>>> import numpy as np
>>> np.set_printoptions(suppress=True, linewidth=140)
>>> W0 = np.load("x.npy")
>>> W0.round(2)
array([[ 3.12,  2.88,  1.82],
       [ 4.34,  1.66, -0.01],
       [ 4.75,  1.25, -0.63],
       [ 3.3 ,  2.7 ,  1.54],
       [-1.25,  7.25,  8.38],
       [ 0.31,  5.69,  6.04],
       [ 2.22,  3.78,  3.17],
       [ 1.51,  4.49,  4.23],
       [ 3.31,  2.69,  1.54],
       [ 4.91,  1.09, -0.87],
       [ 2.59,  3.41,  2.61],
       [ 2.9 ,  3.1 ,  2.15],
       [ 0.66,  5.34,  5.52],
       [ 5.57,  0.43, -1.86],
       [ 1.52,  4.48,  4.22],
       [ 2.02,  3.98,  3.47],
       [ 2.56,  3.44,  2.66],
       [ 4.19,  1.81,  0.22],
       [ 1.66,  4.34,  4.01],
       [ 4.82,  1.18, -0.73],
       [ 1.82,  4.18,  3.77],
       [ 2.56,  3.44,  2.66],
       [ 4.15,  1.85,  0.27],
       [ 4.63,  1.37, -0.45],
       [ 2.89,  3.11,  2.17],
       [ 5.19,  0.81, -1.29],
       [ 2.31,  3.69,  3.04],
       [ 5.07,  0.93, -1.11],
       [ 3.05,  2.95,  1.92]])
>>> # looks like rank 2
>>> U, sv, Vh = np.linalg.svd(W0, full_matrices=False)
>>> round(float(np.sqrt((sv ** 2).sum())), 2), round(float(np.linalg.norm(W0)), 2)
(30.91, 30.91)
>>> np.round(sv / sv[0], 2) + 0
array([1.  , 0.62, 0.  ])
>>> U.shape, sv.shape, Vh.shape
((29, 3), (3,), (3, 3))
>>> np.round(np.abs(Vh[0]), 2)
array([0.46, 0.69, 0.56])
>>> (sv > 1e-8).sum()
np.int64(2)
>>> np.allclose(U * sv @ Vh, W0)
True
>>> np.round(np.cumsum(sv ** 2) / np.sum(sv ** 2), 2)
array([0.73, 1.  , 1.  ])
>>> np.round(Vh @ Vh.T, 2) + 0
array([[1., 0., 0.],
       [0., 1., 0.],
       [0., 0., 1.]])
>>> sv.round(2) + 0
array([26.32, 16.2 ,  0.  ])
>>> np.round(U.T @ U, 2) + 0
array([[1., 0., 0.],
       [0., 1., 0.],
       [0., 0., 1.]])
